$ ipython --no-banner

In [1]: import numpy as np

In [2]: np.set_printoptions(precision=2, suppress=True, linewidth=120)

In [3]: def tidy(a):
   ...:     return np.round(a, 2) + 0
   ...: 

In [4]: f = np.array([-4, -4, 4, 4]) + 0.5

In [5]: feats = np.eye(4) - 2 * np.outer(f, f) / (f @ f)

In [6]: tidy(feats)
Out[6]: 
array([[ 0.62, -0.38,  0.48,  0.48],
       [-0.38,  0.62,  0.48,  0.48],
       [ 0.48,  0.48,  0.38, -0.62],
       [ 0.48,  0.48, -0.62,  0.38]])

In [7]: [round(float(np.linalg.det(feats[:i, :i])), 2) + 0 for i in range(1, 5)]
Out[7]: [0.62, 0.25, -0.38, -1.0]

In [8]: np.all(np.linalg.eigvalsh(feats) > 0)
Out[8]: np.False_

In [9]: tidy(np.linalg.norm(feats) ** 2 / np.linalg.norm(feats, 2) ** 2)
Out[9]: np.float64(4.0)

In [10]: tidy(np.linalg.norm(feats, 1)), tidy(np.linalg.norm(feats, np.inf))
Out[10]: (np.float64(1.97), np.float64(1.97))

In [11]: tidy(np.linalg.norm(feats, "nuc"))
Out[11]: np.float64(4.0)

In [12]: np.unravel_index(np.abs(feats).argmax(), feats.shape)
Out[12]: (np.int64(0), np.int64(0))

In [13]: tidy(feats.mean(axis=0))
Out[13]: array([0.3 , 0.3 , 0.18, 0.18])

In [14]: tidy(np.linalg.svd(feats, compute_uv=False))
Out[14]: array([1., 1., 1., 1.])

In [15]: O, vecs = np.linalg.qr(feats[:, :2])[0], np.linalg.qr(feats[:, 2:])[0]

In [16]: s = np.linalg.svd(O.T @ vecs, compute_uv=False)

In [17]: tidy(np.linalg.norm(O @ O.T - vecs @ vecs.T, 2))
Out[17]: np.float64(1.0)

In [18]: tidy(s)
Out[18]: array([0., 0.])

In [19]: (s > 0.9).sum()
Out[19]: np.int64(0)

In [20]: m1 = np.load("arr.npy")

In [21]: m1
Out[21]: 
array([[ 5.,  5.,  5.,  3.],
       [-2., -2., -5., -3.],
       [-1., -1.,  3.,  1.],
       [ 1.,  1., -2.,  0.]])

In [22]: # rows and columns are dependent

In [23]: U, s, vt = np.linalg.svd(m1)

In [24]: vecs = vt[:(s > 1e-8).sum()]

In [25]: rng = np.random.default_rng(24)

In [26]: vec = m1[0] + 2 * m1[3] + rng.integers(2) * np.eye(4)[3]

In [27]: vec
Out[27]: array([7., 7., 1., 3.])

In [28]: tidy(np.diag(vecs.T @ vecs))
Out[28]: array([0.5, 0.5, 1. , 1. ])

In [29]: tidy(np.linalg.norm(vec - vecs.T @ vecs @ vec))
Out[29]: np.float64(0.0)

In [30]: tidy(m1 @ np.linalg.pinv(m1) @ m1)
Out[30]: 
array([[ 5.,  5.,  5.,  3.],
       [-2., -2., -5., -3.],
       [-1., -1.,  3.,  1.],
       [ 1.,  1., -2.,  0.]])

In [31]: np.linalg.lstsq(m1[:-1].T, m1[-1])[2]
Out[31]: np.int32(3)

In [32]: np.unique(m1.round(6), axis=0).shape
Out[32]: (4, 4)

In [33]: tidy(np.trace(np.linalg.pinv(m1) @ m1))
Out[33]: np.float64(3.0)

In [34]: U, s, vt = np.linalg.svd(m1)

In [35]: tidy(s)
Out[35]: array([11.09,  4.52,  0.72,  0.  ])

In [36]: B = U[:, :3] @ np.diag(s[:3]) @ vt[:3]

In [37]: tidy(B)
Out[37]: 
array([[ 5.,  5.,  5.,  3.],
       [-2., -2., -5., -3.],
       [-1., -1.,  3.,  1.],
       [ 1.,  1., -2.,  0.]])

In [38]: tidy(np.linalg.norm(m1 - B, 2)), tidy(s[3])
Out[38]: (np.float64(0.0), np.float64(0.0))

In [39]: J = np.load("test10.npy")

In [40]: tidy(J)
Out[40]: 
array([[-0.98, -0.09, -0.17],
       [ 0.13, -0.95, -0.27],
       [-0.13, -0.29,  0.95]])

In [41]: # keeps lengths

In [42]: w1 = np.array([[3, 0, 1, -4], [5, 0, 2, -1], [-3, 3, -5, 0]])

In [43]: b = np.array([2, 2, 2, 1])

In [44]: hid = np.maximum(J @ w1 + b, 0)

In [45]: np.linalg.matrix_rank(hid)
Out[45]: np.int64(3)

In [46]: tidy((hid > 0).mean(axis=0))
Out[46]: array([0.  , 1.  , 0.67, 1.  ])

In [47]: Z = np.array([[0, 0, 0], [-2, 2, 0], [1, -1, 2], [1, 2, 0]])

In [48]: (hid @ Z).round(6).argmax(axis=1)
Out[48]: array([1, 1, 1])

In [49]: tidy(np.linalg.norm(J))
Out[49]: np.float64(1.73)

In [50]: tidy(J.sum(axis=0))
Out[50]: array([-0.98, -1.33,  0.51])

In [51]: np.count_nonzero(J)
Out[51]: np.int64(9)

In [52]: tidy(np.linalg.det(J[::-1]))
Out[52]: np.float64(-1.0)

In [53]: tidy(np.linalg.eigvals(J).sum().real)
Out[53]: np.float64(-0.99)

In [54]: tidy(np.poly(J))
Out[54]: array([ 1.  ,  0.99, -0.99, -1.  ])

In [55]: vec = np.array([2, 0, 2])

In [56]: tidy(J @ (2 * vec))
Out[56]: array([-4.59, -0.56,  3.25])

In [57]: tidy(J * vec)
Out[57]: 
array([[-1.96,  0.  , -0.33],
       [ 0.27,  0.  , -0.55],
       [-0.27,  0.  ,  1.89]])

In [58]: tidy(J @ np.ones(3))
Out[58]: array([-1.24, -1.09,  0.52])

In [59]: tidy(J @ vec)
Out[59]: array([-2.3 , -0.28,  1.63])

In [60]: tidy((J * vec).sum(axis=1))
Out[60]: array([-2.3 , -0.28,  1.63])

In [61]: np.linalg.norm(J @ vec) <= np.linalg.norm(J, 2) * np.linalg.norm(vec) + 1e-9
Out[61]: np.True_

In [62]: tidy(J @ np.eye(3)[0])
Out[62]: array([-0.98,  0.13, -0.13])

In [63]: (J @ vec).argmax()
Out[63]: np.int64(2)

In [64]: vec = np.array([2, 2, 3])

In [65]: tidy(np.linalg.det(J))
Out[65]: np.float64(1.0)

In [66]: tidy(np.linalg.norm(vec)), tidy(np.linalg.norm(J @ vec))
Out[66]: (np.float64(4.12), np.float64(4.12))

In [67]: tidy(J.T @ (J @ vec))
Out[67]: array([2., 2., 3.])

In [68]: tidy(np.sort(np.abs(np.degrees(np.angle(np.linalg.eigvals(J))))))
Out[68]: array([  0.  , 173.48, 173.48])

In [69]: [p for p in range(1, 25) if np.allclose(np.linalg.matrix_power(J, p), np.eye(3))]
Out[69]: []

In [70]: B = np.array([[-2, 0], [-4, -1]])

In [71]: A = np.tile(B, (2, 2))

In [72]: A
Out[72]: 
array([[-2,  0, -2,  0],
       [-4, -1, -4, -1],
       [-2,  0, -2,  0],
       [-4, -1, -4, -1]])

In [73]: hat = np.triu(np.array([[1, -2, -1, -2], [0, -1, 0, 0], [-2, 2, 0, -1], [1, 1, -1, 0]]), 1) + np.eye(4)

In [74]: B = hat @ A @ np.linalg.inv(hat)

In [75]: np.linalg.matrix_rank(B)
Out[75]: np.int64(2)

In [76]: tidy(np.linalg.det(B))
Out[76]: np.float64(0.0)

In [77]: B
Out[77]: 
array([[ 16.,  36.,  32.,  68.],
       [ -4.,  -9.,  -8., -17.],
       [  2.,   5.,   4.,   9.],
       [ -4.,  -9.,  -8., -17.]])

In [78]: hat @ A - A @ hat
Out[78]: 
array([[ 18.,   0.,  16.,  -2.],
       [  0.,  -8.,  -4., -12.],
       [  4.,  -3.,   2.,  -5.],
       [  0.,  -8.,  -4., -12.]])

In [79]: K = np.loadtxt("m.csv", delimiter=",")

In [80]: K
Out[80]: 
array([[ 1., -2.,  4.],
       [ 1., -1.,  1.],
       [ 1.,  0.,  0.]])

In [81]: vec = np.array([2, -1, 0])

In [82]: (K @ vec).argmax()
Out[82]: np.int64(0)

In [83]: np.linalg.norm(K @ vec) <= np.linalg.norm(K, 2) * np.linalg.norm(vec) + 1e-9
Out[83]: np.True_

In [84]: K @ vec
Out[84]: array([4., 3., 2.])

In [85]: K @ np.eye(3)[1]
Out[85]: array([-2., -1.,  0.])

In [86]: K @ np.ones(3)
Out[86]: array([3., 1., 1.])

In [87]: K * vec
Out[87]: 
array([[ 2.,  2.,  0.],
       [ 2.,  1.,  0.],
       [ 2., -0.,  0.]])

In [88]: B = K / np.linalg.norm(K, axis=1, keepdims=True)

In [89]: C2 = B @ B.T

In [90]: np.argwhere(np.triu(np.abs(C2) > 0.95, 1))
Out[90]: array([], shape=(0, 2), dtype=int64)

In [91]: (C2 - 2 * np.eye(3)).round(6).argmax(axis=1)
Out[91]: array([1, 0, 1])

In [92]: tidy(C2)
Out[92]: 
array([[1.  , 0.88, 0.22],
       [0.88, 1.  , 0.58],
       [0.22, 0.58, 1.  ]])

In [93]: (np.abs(C2) > 0.9).astype(int)
Out[93]: 
array([[1, 0, 0],
       [0, 1, 0],
       [0, 0, 1]])

In [94]: tidy(np.linalg.norm(B, axis=1))
Out[94]: array([1., 1., 1.])

In [95]: tidy(np.degrees(np.arccos(np.clip(C2[0, 2], -1, 1))))
Out[95]: np.float64(77.4)

In [96]: lab = rng.permutation(3)

In [97]: lab
Out[97]: array([2, 1, 0])

In [98]: B = K[lab][:, lab]

In [99]: B
Out[99]: 
array([[ 0.,  0.,  1.],
       [ 1., -1.,  1.],
       [ 4., -2.,  1.]])

In [100]: tidy(np.linalg.det(B)), tidy(np.linalg.det(K[lab]))
Out[100]: (np.float64(2.0), np.float64(-2.0))

In [101]: np.trace(B)
Out[101]: np.float64(0.0)

In [102]: tidy(np.sort(np.abs(np.linalg.eigvals(B))))
Out[102]: array([1., 1., 2.])

In [103]: O, r_ = np.linalg.qr(K)

In [104]: tidy(O @ r_)
Out[104]: 
array([[ 1., -2.,  4.],
       [ 1., -1.,  1.],
       [ 1.,  0.,  0.]])

In [105]: np.allclose(r_.T @ r_, K.T @ K)
Out[105]: True

In [106]: tidy(O)
Out[106]: 
array([[-0.58,  0.71,  0.41],
       [-0.58,  0.  , -0.82],
       [-0.58, -0.71,  0.41]])

In [107]: ev, vecs = np.linalg.eig(K)

In [108]: tidy(np.sort(np.linalg.eigvals(np.linalg.inv(K))))
Out[108]: array([-1. +0.j, -1. +0.j,  0.5+0.j])

In [109]: tidy(K @ vecs[:, 0] - ev[0] * vecs[:, 0])
Out[109]: array([0., 0., 0.])

In [110]: tidy(np.sort(np.linalg.eigvals(K @ K)))
Out[110]: array([1., 1., 4.])

In [111]: M = np.array([[0, 6, 0],
     ...:     [0, 4, 0],
     ...:     [0, 4, 0],
     ...:     [0, 0, 0],
     ...:     [0, 0, 0],
     ...:     [0, 0, 0],
     ...:     [0, 4, 0],
     ...:     [0, 0, 0],
     ...:     [0, 2, 0],
     ...:     [0, 2, 0],
     ...:     [0, 6, 0],
     ...:     [0, 0, 0],
     ...:     [0, 2, 0],
     ...:     [0, 0, 0],
     ...:     [0, 0, 0],
     ...:     [0, 0, 0],
     ...:     [0, 0, 0]])

In [112]: f = np.array([-1, 1, -1])

In [113]: np.correlate(M[16], M[11], "full")
Out[113]: array([0, 0, 0, 0, 0])

In [114]: blk = np.stack([M, 3 * M, M[::-1]])

In [115]: np.linalg.matrix_rank(blk.reshape(3, -1))
Out[115]: np.int64(2)

In [116]: blk.shape
Out[116]: (3, 17, 3)

In [117]: blk.sum(axis=0)
Out[117]: 
array([[ 0, 24,  0],
       [ 0, 16,  0],
       [ 0, 16,  0],
       [ 0,  0,  0],
       [ 0,  2,  0],
       [ 0,  0,  0],
       [ 0, 22,  0],
       [ 0,  2,  0],
       [ 0, 10,  0],
       [ 0,  8,  0],
       [ 0, 28,  0],
       [ 0,  0,  0],
       [ 0,  8,  0],
       [ 0,  0,  0],
       [ 0,  4,  0],
       [ 0,  4,  0],
       [ 0,  6,  0]])

In [118]: tidy(np.linalg.norm(blk, axis=(1, 2)))
Out[118]: array([11.49, 34.47, 11.49])

In [119]: (blk @ M.T).shape
Out[119]: (3, 17, 17)

In [120]: X = np.load("case7.npy")

In [121]: tidy(X)
Out[121]: 
array([[-0.49,  0.67,  0.56],
       [-0.8 , -0.08, -0.6 ],
       [-0.35, -0.74,  0.57]])

In [122]: # columns are unit length and at right angles

In [123]: U, s, vt = np.linalg.svd(X, full_matrices=False)

In [124]: tidy(vt @ vt.T)
Out[124]: 
array([[1., 0., 0.],
       [0., 1., 0.],
       [0., 0., 1.]])

In [125]: tidy(s / s[0])
Out[125]: array([1., 1., 1.])

In [126]: tidy(U.T @ U)
Out[126]: 
array([[1., 0., 0.],
       [0., 1., 0.],
       [0., 0., 1.]])

In [127]: tidy(U.T @ X @ vt.T)
Out[127]: 
array([[1., 0., 0.],
       [0., 1., 0.],
       [0., 0., 1.]])

In [128]: tidy(np.sqrt((s ** 2).sum())), tidy(np.linalg.norm(X))
Out[128]: (np.float64(1.73), np.float64(1.73))

In [129]: data = np.loadtxt("block5.csv", delimiter=",")

In [130]: data
Out[130]: 
array([[4., 4.],
       [2., 2.],
       [2., 2.],
       [4., 4.]])

In [131]: # row 2 repeats row 1

In [132]: C2 = data.T @ data

In [133]: tidy(np.linalg.eigvalsh(C2)[::-1])
Out[133]: array([80.,  0.])

In [134]: C2
Out[134]: 
array([[40., 40.],
       [40., 40.]])

In [135]: np.trace(C2), (data ** 2).sum()
Out[135]: (np.float64(80.0), np.float64(80.0))

In [136]: U, s, vt = np.linalg.svd(data)

In [137]: vecs = vt[:(s > 1e-8).sum()]

In [138]: vec = data[1] + -1 * data[2] + rng.integers(2) * np.eye(2)[1]

In [139]: vec
Out[139]: array([0., 0.])

In [140]: np.allclose(vecs.T @ vecs @ vec, vec)
Out[140]: True

In [141]: np.linalg.matrix_rank(np.vstack([data, vec]))
Out[141]: np.int64(1)

In [142]: tidy(vecs.T @ vecs)
Out[142]: 
array([[0.5, 0.5],
       [0.5, 0.5]])

In [143]: r = np.linalg.matrix_rank(data)

In [144]: r
Out[144]: np.int64(1)

In [145]: null = np.linalg.svd(data)[2][r:].T

In [146]: [int(np.linalg.matrix_rank(np.delete(data, i, axis=0))) for i in range(4)]
Out[146]: [1, 1, 1, 1]

In [147]: tidy(null[:, 0] / null[np.abs(null[:, 0]).round(6).argmax(), 0])
Out[147]: array([ 1., -1.])

In [148]: np.allclose(data @ null, 0)
Out[148]: True

In [149]: tidy(data @ null)
Out[149]: 
array([[0.],
       [0.],
       [0.],
       [0.]])

In [150]: np.linalg.matrix_rank(data.T @ data), np.linalg.matrix_rank(data @ data.T)
Out[150]: (np.int64(1), np.int64(1))

In [151]: th = np.radians(135)

In [152]: r_ = np.eye(2)

In [153]: r_[1, 1] = r_[0, 0] = np.cos(th)

In [154]: r_[1, 0], r_[0, 1] = -np.sin(th), np.sin(th)

In [155]: tidy(r_)
Out[155]: 
array([[-0.71,  0.71],
       [-0.71, -0.71]])

In [156]: B = data @ r_.T

In [157]: tidy(np.abs(B - data).max(axis=0))
Out[157]: array([4.  , 9.66])

In [158]: tidy(np.linalg.det(r_)), tidy(np.trace(r_))
Out[158]: (np.float64(1.0), np.float64(-1.41))
